In [1]: import numpy as np

In [2]: from numpy import linalg as LA

In [3]: np.set_printoptions(precision=3, suppress=True, linewidth=120)

In [4]: A = np.load("mat.npy")

In [5]: A
Out[5]: 
array([[ 1.,  0.,  0.,  0.,  0.,  0.,  0.],
       [ 0.,  1.,  0.,  0.,  0.,  0.,  0.],
       [ 0.,  0., -1.,  0.,  0.,  0.,  0.],
       [ 0.,  0.,  0.,  1.,  0.,  0.,  0.],
       [ 0.,  0.,  0.,  0.,  1.,  0.,  0.],
       [ 0.,  0.,  0.,  0.,  0., -1.,  0.],
       [ 0.,  0.,  0.,  0.,  0.,  0.,  1.]])

In [6]: # triangular

In [7]: Q, evecs = LA.qr(A[:, :6])[0], LA.qr(A[:, 6:])[0]

In [8]: sig = LA.svd(Q.T @ evecs, compute_uv=False)

In [9]: (sig > 0.9).sum()
Out[9]: np.int64(0)

In [10]: np.degrees(np.arccos(sig.clip(0, 1)))
Out[10]: array([90.])

In [11]: sig
Out[11]: array([0.])

In [12]: round(float(LA.norm(Q @ Q.T - evecs @ evecs.T, 2)), 3)
Out[12]: 1.0

In [13]: u = np.array([7, 0, 5, 1, 3, 0, 8])

In [14]: other = A + np.outer(u, np.eye(7)[1])

In [15]: LA.matrix_rank(LA.inv(other) - LA.inv(A), tol=1e-8)
Out[15]: np.int64(1)

In [16]: LA.matrix_rank(other - A)
Out[16]: np.int64(1)

In [17]: other
Out[17]: 
array([[ 1.,  7.,  0.,  0.,  0.,  0.,  0.],
       [ 0.,  1.,  0.,  0.,  0.,  0.,  0.],
       [ 0.,  5., -1.,  0.,  0.,  0.,  0.],
       [ 0.,  1.,  0.,  1.,  0.,  0.,  0.],
       [ 0.,  3.,  0.,  0.,  1.,  0.,  0.],
       [ 0.,  0.,  0.,  0.,  0., -1.,  0.],
       [ 0.,  8.,  0.,  0.,  0.,  0.,  1.]])

In [18]: round(float(LA.det(other) / LA.det(A)), 3), np.round(1 + LA.solve(A, u)[1], 3)
Out[18]: (1.0, np.float64(1.0))

In [19]: M = np.loadtxt("a.csv", delimiter=",")

In [20]: M
Out[20]: 
array([[ -1.434,   0.969,  -2.958,  -1.55 ,  -2.953,  -1.822,   1.   ,  -1.733],
       [ -1.777,   4.797,  -0.429,  -3.122,   2.688,   3.135,   1.   ,   0.01 ],
       [ -0.394,   7.311,   2.839,  -5.761,   2.374,   5.586,   1.   ,   1.958],
       [ -2.076,   3.715,  -1.54 ,  -2.282,   2.083,   1.931,   1.   ,  -0.681],
       [ -5.259,  -1.08 ,  -8.319,   3.299,   4.048,  -2.47 ,   1.   ,  -4.669],
       [ -4.548,  -4.714, -10.333,   4.405,  -2.271,  -7.368,   1.   ,  -6.131],
       [ -0.744,  -3.477,  -5.602,  -0.017, -10.235,  -7.724,   1.   ,  -3.611],
       [ -3.232,   5.445,  -1.398,  -1.991,   7.135,   4.672,   1.   ,  -0.394],
       [ -1.453,   7.621,   2.013,  -4.857,   5.41 ,   6.503,   1.   ,   1.584],
       [ -6.072,  -7.128, -13.668,   7.136,  -1.48 ,  -9.624,   1.   ,  -8.1  ],
       [ -1.606,   2.536,  -1.953,  -2.163,  -0.566,   0.223,   1.   ,  -1.035],
       [ -4.886,  -4.075, -10.192,   4.424,  -0.628,  -6.401,   1.   ,  -5.981],
       [  0.046,   6.787,   2.886,  -5.939,   0.619,   4.711,   1.   ,   1.916],
       [ -3.594,   3.608,  -3.138,  -0.71 ,   5.745,   2.557,   1.   ,  -1.493],
       [ -1.477,   4.191,  -0.584,  -3.119,   1.181,   2.227,   1.   ,  -0.143],
       [ -0.714,   7.739,   2.841,  -5.656,   3.709,   6.281,   1.   ,   2.013],
       [ -5.866,  -5.325, -12.109,   6.028,   0.258,  -7.473,   1.   ,  -7.095],
       [ -0.42 ,  10.588,   5.272,  -7.375,   6.534,   9.695,   1.   ,   3.584],
       [ -2.188,   5.429,  -0.366,  -3.027,   4.506,   4.131,   1.   ,   0.121],
       [ -2.936,   1.855,  -3.795,  -0.491,   1.91 ,   0.037,   1.   ,  -2.041],
       [ -1.895,   3.822,  -1.279,  -2.516,   1.766,   1.975,   1.   ,  -0.537],
       [ -1.769,   1.759,  -2.7  ,  -1.61 ,  -1.128,  -0.666,   1.   ,  -1.505],
       [ -2.233,  -0.472,  -4.837,  -0.031,  -2.756,  -3.223,   1.   ,  -2.853],
       [  1.328,  10.767,   7.153,  -9.211,   2.389,   9.045,   1.   ,   4.547],
       [ -0.842,   0.787,  -2.502,  -2.052,  -4.66 ,  -2.345,   1.   ,  -1.527],
       [ -2.298,   8.121,   1.543,  -4.262,   8.145,   7.55 ,   1.   ,   1.411],
       [ -1.888,   2.016,  -2.626,  -1.62 ,  -0.511,  -0.286,   1.   ,  -1.436],
       [ -1.906,   7.703,   1.621,  -4.446,   6.644,   6.832,   1.   ,   1.399],
       [ -2.86 ,   2.856,  -2.968,  -1.068,   2.971,   1.251,   1.   ,  -1.502],
       [ -0.446,   2.302,  -0.969,  -3.205,  -3.757,  -0.649,   1.   ,  -0.572],
       [  0.533,   4.907,   1.963,  -5.487,  -2.949,   2.117,   1.   ,   1.22 ],
       [ -0.034,   3.852,   0.605,  -4.392,  -2.85 ,   1.082,   1.   ,   0.409]])

In [21]: # rank 3

In [22]: rng = np.random.default_rng(733750)

In [23]: other = M + rng.integers(-2, 3, (32, 3)) @ rng.integers(-2, 3, (3, 8))

In [24]: other
Out[24]: 
array([[ -4.434,  -1.031,  -2.958,  -4.55 ,  -6.953,  -7.822,   0.   ,   0.267],
       [  1.223,   8.797,   2.571,  -3.122,   4.688,   3.135,   3.   ,  -0.99 ],
       [ -3.394,  11.311,   5.839,  -5.761,   0.374,   1.586,  -3.   ,   0.958],
       [ -7.076,   1.715,  -2.54 ,  -3.282,  -1.917,  -2.069,  -3.   ,   0.319],
       [ -4.259,  -1.08 ,  -6.319,  -0.701,   2.048,  -8.47 ,   4.   ,  -2.669],
       [ -1.548,  -0.714,  -7.333,   4.405,  -0.271,  -7.368,   3.   ,  -7.131],
       [ -2.744,  -5.477,  -6.602,  -1.017, -12.235,  -9.724,   0.   ,  -2.611],
       [ -8.232,   7.445,   0.602,  -2.991,   3.135,  -1.328,  -4.   ,  -0.394],
       [ -6.453,  -2.379,  -4.987,  -5.857,   1.41 ,   6.503,  -1.   ,   4.584],
       [ -2.072,  -9.128, -14.668,   6.136,   0.52 ,  -7.624,   6.   ,  -7.1  ],
       [  2.394,   0.536,  -2.953,  -3.163,   1.434,   2.223,   6.   ,  -0.035],
       [  0.114,   5.925,  -3.192,   5.424,   3.372,  -6.401,   3.   ,  -8.981],
       [  0.046,  -1.213,  -3.114,  -5.939,   0.619,   8.711,   3.   ,   3.916],
       [  0.406,  15.608,   4.862,   1.29 ,   9.745,   2.557,   1.   ,  -5.493],
       [ -3.477,   4.191,  -1.584,  -1.119,   1.181,   4.227,  -2.   ,  -1.143],
       [  0.286,   1.739,  -1.159,  -6.656,   3.709,   8.281,   4.   ,   4.013],
       [ -2.866,  -3.325, -12.109,   9.028,   4.258,  -1.473,   2.   ,  -9.095],
       [ -7.42 ,   4.588,   0.272,  -6.375,   2.534,   9.695,  -5.   ,   4.584],
       [ -3.188,  11.429,   3.634,  -2.027,   4.506,   2.131,  -2.   ,  -1.879],
       [ -2.936,  -0.145,  -6.795,   2.509,   3.91 ,   6.037,   0.   ,  -3.041],
       [ -5.895,  -4.178,  -6.279,  -4.516,  -2.234,  -0.025,   0.   ,   2.463],
       [ -4.769,  -2.241,  -5.7  ,  -1.61 ,  -3.128,  -0.666,  -1.   ,  -0.505],
       [  1.767,   5.528,   0.163,  -1.031,  -0.756,  -5.223,   4.   ,  -3.853],
       [  2.328,   6.767,   3.153,  -7.211,   4.389,  15.045,   2.   ,   4.547],
       [ -3.842,  -1.213,  -5.502,   0.948,  -4.66 ,   1.655,  -3.   ,  -2.527],
       [ -1.298,   8.121,   3.543,  -8.262,   6.145,   1.55 ,   4.   ,   3.411],
       [ -0.888,   0.016,  -3.626,  -2.62 ,  -0.511,  -0.286,   3.   ,  -0.436],
       [ -2.906,   7.703,   2.621,  -6.446,   4.644,   2.832,   1.   ,   2.399],
       [ -3.86 ,  -5.144,  -7.968,  -3.068,   0.971,   1.251,   3.   ,   1.498],
       [ -1.446,   6.302,   3.031,  -5.205,  -5.757,  -6.649,   0.   ,  -0.572],
       [  2.533,  12.907,   5.963,  -1.487,   1.051,   6.117,  -1.   ,  -2.78 ],
       [ -4.034,   3.852,  -1.395,  -0.392,  -2.85 ,   5.082,  -5.   ,  -1.591]])

In [25]: np.round(LA.svd(other - M, compute_uv=False), 3) + 0
Out[25]: array([40.151, 27.294, 22.493,  0.   ,  0.   ,  0.   ,  0.   ,  0.   ])
